% ipython --no-banner

In [1]: import numpy as np

In [2]: import numpy.linalg as la

In [3]: np.set_printoptions(precision=3, suppress=True, linewidth=100)

In [4]: E = np.maximum(np.array([[1],
   ...:     [4],
   ...:     [-5],
   ...:     [9],
   ...:     [-6],
   ...:     [0],
   ...:     [-6],
   ...:     [6],
   ...:     [9],
   ...:     [-5],
   ...:     [-6],
   ...:     [-1],
   ...:     [4],
   ...:     [-1],
   ...:     [6],
   ...:     [8],
   ...:     [3],
   ...:     [-6],
   ...:     [4],
   ...:     [-8],
   ...:     [9],
   ...:     [6],
   ...:     [-1],
   ...:     [9]]) @ np.array([[3, 2, 1]]) + np.array([-2, 3, 1]), 0)

In [5]: E
Out[5]: 
array([[ 1,  5,  2],
       [10, 11,  5],
       [ 0,  0,  0],
       [25, 21, 10],
       [ 0,  0,  0],
       [ 0,  3,  1],
       [ 0,  0,  0],
       [16, 15,  7],
       [25, 21, 10],
       [ 0,  0,  0],
       [ 0,  0,  0],
       [ 0,  1,  0],
       [10, 11,  5],
       [ 0,  1,  0],
       [16, 15,  7],
       [22, 19,  9],
       [ 7,  9,  4],
       [ 0,  0,  0],
       [10, 11,  5],
       [ 0,  0,  0],
       [25, 21, 10],
       [16, 15,  7],
       [ 0,  1,  0],
       [25, 21, 10]])

In [6]: O, R = la.qr(E)

In [7]: np.round(abs(R[0, 0]), 3), round(float(la.norm(E[:, 0])), 3)
Out[7]: (np.float64(64.047), 64.047)

In [8]: np.allclose(R.T @ R, E.T @ E)
Out[8]: True

In [9]: R
Out[9]: 
array([[-64.047, -56.771, -26.762],
       [  0.   ,  -7.62 ,  -2.719],
       [  0.   ,   0.   ,  -0.65 ]])

In [10]: np.abs(np.diag(R))
Out[10]: array([64.047,  7.62 ,  0.65 ])

In [11]: np.round(O @ R, 3) + 0
Out[11]: 
array([[ 1.,  5.,  2.],
       [10., 11.,  5.],
       [ 0.,  0.,  0.],
       [25., 21., 10.],
       [ 0.,  0.,  0.],
       [ 0.,  3.,  1.],
       [ 0.,  0.,  0.],
       [16., 15.,  7.],
       [25., 21., 10.],
       [ 0.,  0.,  0.],
       [ 0.,  0.,  0.],
       [ 0.,  1.,  0.],
       [10., 11.,  5.],
       [ 0.,  1.,  0.],
       [16., 15.,  7.],
       [22., 19.,  9.],
       [ 7.,  9.,  4.],
       [ 0.,  0.,  0.],
       [10., 11.,  5.],
       [ 0.,  0.,  0.],
       [25., 21., 10.],
       [16., 15.,  7.],
       [ 0.,  1.,  0.],
       [25., 21., 10.]])

In [12]: lab = E[:, 0] > np.median(E[:, 0])

In [13]: r0 = E[lab].mean(axis=0) - E[~lab].mean(axis=0)

In [14]: print(lab.astype(int))
[0 1 0 1 0 0 0 1 1 0 0 0 1 0 1 1 1 0 1 0 1 1 0 1]

In [15]: ((E - E.mean(axis=0)) @ r0 > 0).astype(int)
Out[15]: array([0, 1, 0, 1, 0, 0, 0, 1, 1, 0, 0, 0, 1, 0, 1, 1, 0, 0, 1, 0, 1, 1, 0, 1])

In [16]: r0
Out[16]: array([17.167, 14.917,  7.167])

In [17]: round((((E - E.mean(axis=0)) @ r0 > 0) == lab).mean(), 3)
Out[17]: np.float64(0.958)

In [18]: x0 = np.array([4, 3, 4])

In [19]: h = np.maximum(E @ x0, 0)

In [20]: print(np.maximum(E @ (3 * x0), 0))
[ 81 279   0 609   0  39   0 411 609   0   0   9 279   9 411 543 213   0 279   0 609 411   9 609]

In [21]: np.flatnonzero(h > 1e-9)
Out[21]: array([ 0,  1,  3,  5,  7,  8, 11, 12, 13, 14, 15, 16, 18, 20, 21, 22, 23])

In [22]: h
Out[22]: 
array([ 27,  93,   0, 203,   0,  13,   0, 137, 203,   0,   0,   3,  93,   3, 137, 181,  71,   0,
        93,   0, 203, 137,   3, 203])

In [23]: M2 = np.c_[E[:, :2] @ np.array([[0, 3], [2, 0]]), np.array([9, 5, 9, 8, -5, 3, 2, -9, -4, 4, 4, -6, -1, -2, -3, -8, 6, -1, 3, 2, -1, 8, -3, 7])]

In [24]: M2
Out[24]: 
array([[10,  3,  9],
       [22, 30,  5],
       [ 0,  0,  9],
       [42, 75,  8],
       [ 0,  0, -5],
       [ 6,  0,  3],
       [ 0,  0,  2],
       [30, 48, -9],
       [42, 75, -4],
       [ 0,  0,  4],
       [ 0,  0,  4],
       [ 2,  0, -6],
       [22, 30, -1],
       [ 2,  0, -2],
       [30, 48, -3],
       [38, 66, -8],
       [18, 21,  6],
       [ 0,  0, -1],
       [22, 30,  3],
       [ 0,  0,  2],
       [42, 75, -1],
       [30, 48,  8],
       [ 2,  0, -3],
       [42, 75,  7]])

In [25]: la.norm(la.qr(E)[0].T @ M2, axis=0) ** 2 / ((M2 ** 2).sum(axis=0) + 1e-12)
Out[25]: array([1.   , 1.   , 0.177])

In [26]: la.matrix_rank(np.c_[E, M2])
Out[26]: np.int64(4)

In [27]: np.round(la.lstsq(E, M2[:, 0])[0], 3) + 0
Out[27]: array([0., 2., 0.])

In [28]: np.round(la.norm(M2 - E @ la.lstsq(E, M2)[0], axis=0), 3) + 0
Out[28]: array([ 0.   ,  0.   , 24.082])

In [29]: r0 = np.array([2, -2, 1, -3]) + 0.5

In [30]: feats = np.eye(4) - 2 * np.outer(r0, r0) / (r0 @ r0)

In [31]: feats
Out[31]: 
array([[ 0.265,  0.441, -0.441,  0.735],
       [ 0.441,  0.735,  0.265, -0.441],
       [-0.441,  0.265,  0.735,  0.441],
       [ 0.735, -0.441,  0.441,  0.265]])

In [32]: # columns are unit length and at right angles

In [33]: ev, evecs = la.eigh(feats)

In [34]: x0 = np.array([-2, 1, 1, -3])

In [35]: np.round(evecs * np.abs(ev) @ evecs.T, 3) + 0
Out[35]: 
array([[1., 0., 0., 0.],
       [0., 1., 0., 0.],
       [0., 0., 1., 0.],
       [0., 0., 0., 1.]])

In [36]: round(float(x0 @ feats @ x0), 3)
Out[36]: 14.265

In [37]: round(np.abs(feats).sum(axis=1).max(), 3), round(float(np.abs(ev).max()), 3)
Out[37]: (np.float64(1.882), 1.0)

In [38]: r0 = np.array([2, -1, -2])

In [39]: print(np.polyval(r0, feats[3]))
[-1.654 -1.17  -2.052 -2.125]

In [40]: print(np.convolve(feats[3], r0))
[ 1.471 -1.618 -0.147  0.971 -1.147 -0.529]

In [41]: x0 = np.array([-2, 0, -1, -3])

In [42]: print(la.inv(feats))
[[ 0.265  0.441 -0.441  0.735]
 [ 0.441  0.735  0.265 -0.441]
 [-0.441  0.265  0.735  0.441]
 [ 0.735 -0.441  0.441  0.265]]

In [43]: 4 - la.matrix_rank(feats - np.eye(4), tol=1e-8)
Out[43]: np.int64(3)

In [44]: np.sort(np.abs(np.degrees(np.angle(la.eigvals(feats)))))
Out[44]: array([  0.,   0.,   0., 180.])

In [45]: print(np.round(feats.T @ (feats @ x0), 3) + 0)
[-2.  0. -1. -3.]

In [46]: O = feats.astype(float).copy()

In [47]: for j in range(4):
    ...:     O[:, j] -= O[:, :j] @ (O[:, :j].T @ O[:, j])
    ...:     O[:, j] /= la.norm(O[:, j])
    ...: 

In [48]: O
Out[48]: 
array([[ 0.265,  0.441, -0.441,  0.735],
       [ 0.441,  0.735,  0.265, -0.441],
       [-0.441,  0.265,  0.735,  0.441],
       [ 0.735, -0.441,  0.441,  0.265]])

In [49]: K = np.load("m.npy")

In [50]: K
Out[50]: 
array([[13,  2],
       [ 3, 28]])

In [51]: M2 = K ** -1
---------------------------------------------------------------------------
ValueError                                Traceback (most recent call last)
Cell In[51], line 1
----> 1 M2 = K ** -1

ValueError: Integers to negative integer powers are not allowed.

In [52]: M2 = la.invert(K)
---------------------------------------------------------------------------
AttributeError                            Traceback (most recent call last)
Cell In[52], line 1
----> 1 M2 = la.invert(K)

AttributeError: module 'numpy.linalg' has no attribute 'invert'

In [53]: M2 = la.inv(K)

In [54]: (np.abs(M2) > 1e-9).astype(int)
Out[54]: 
array([[1, 1],
       [1, 1]])

In [55]: round(float(la.cond(K)), 3)
Out[55]: 2.255

In [56]: np.round(la.det(K) * la.det(M2), 3)
Out[56]: np.float64(1.0)

In [57]: la.inv(M2)
Out[57]: 
array([[13.,  2.],
       [ 3., 28.]])

In [58]: print(M2)
[[ 0.078 -0.006]
 [-0.008  0.036]]

In [59]: la.det(K) * M2
Out[59]: 
array([[28., -2.],
       [-3., 13.]])

In [60]: ev, evecs = la.eig(K)

In [61]: np.sort(la.eigvals(la.inv(K)))
Out[61]: array([0.035, 0.079])

In [62]: r0, r1 = K[1], K[0]

In [63]: r0 @ r0
Out[63]: np.int64(793)

In [64]: pr = (r0 @ r1) / (r0 @ r0) * r0

In [65]: (r1 - pr) @ r0
Out[65]: np.float64(0.0)

In [66]: Uu, sv, VT = la.svd(K, full_matrices=False)

In [67]: (sv > 1e-8).sum()
Out[67]: np.int64(2)

In [68]: np.allclose(Uu * sv @ VT, K)
Out[68]: True

In [69]: round(np.sqrt((sv ** 2).sum()), 3), np.round(la.norm(K), 3)
Out[69]: (np.float64(31.081), np.float64(31.081))

In [70]: np.round(Uu.T @ K @ VT.T, 3) + 0
Out[70]: 
array([[28.412,  0.   ],
       [ 0.   , 12.6  ]])

In [71]: np.round(VT @ VT.T, 3) + 0
Out[71]: 
array([[1., 0.],
       [0., 1.]])

In [72]: sv / sv[0]
Out[72]: array([1.   , 0.443])

In [73]: M = np.loadtxt("data.csv", delimiter=",")

In [74]: M
Out[74]: 
array([[ 0., -1.],
       [ 0.,  5.]])

In [75]: round(float(np.abs(la.eigvals(M)).max()), 3)
Out[75]: 5.0

In [76]: print(np.round(la.det(M), 3))
0.0

In [77]: assert M == M.T
---------------------------------------------------------------------------
ValueError                                Traceback (most recent call last)
Cell In[77], line 1
----> 1 assert M == M.T

ValueError: The truth value of an array with more than one element is ambiguous. Use a.any() or a.all()

In [78]: la.matrix_power(M, 2)
Out[78]: 
array([[ 0., -5.],
       [ 0., 25.]])

In [79]: (M + M.T) / 2
Out[79]: 
array([[ 0. , -0.5],
       [-0.5,  5. ]])

In [80]: print(np.allclose(M, M.T))
False

In [81]: (M - M.T) / 2
Out[81]: 
array([[ 0. , -0.5],
       [ 0.5,  0. ]])

In [82]: np.trace(M)
Out[82]: np.float64(5.0)

In [83]: print(np.allclose(M @ M.T, M.T @ M))
False

In [84]: M @ M
Out[84]: 
array([[ 0., -5.],
       [ 0., 25.]])

In [85]: try:
    ...:     la.inv(M)
    ...: except la.LinAlgError as e:
    ...:     print(e)
    ...: 
Singular matrix

In [86]: M @ M
Out[86]: 
array([[ 0., -5.],
       [ 0., 25.]])

In [87]: np.prod(np.diag(M)), round(float(la.det(M)), 3)
Out[87]: (np.float64(0.0), 0.0)

In [88]: print(np.sort(la.eigvals(M)))
[0. 5.]

In [89]: la.lstsq(M[:-1].T, M[-1])[2]
Out[89]: np.int32(1)

In [90]: def softmax(z):
    ...:     e = np.exp(z - z.max(axis=-1, keepdims=True))
    ...:     return e / e.sum(axis=-1, keepdims=True)
    ...: 

In [91]: print(softmax(M[1]))
[0.007 0.993]

In [92]: softmax(M[1] + 5)
Out[92]: array([0.007, 0.993])

In [93]: scores = M @ M.T / np.sqrt(2)

In [94]: np.round(softmax(scores), 3) + 0
Out[94]: 
array([[0.986, 0.014],
       [0.   , 1.   ]])
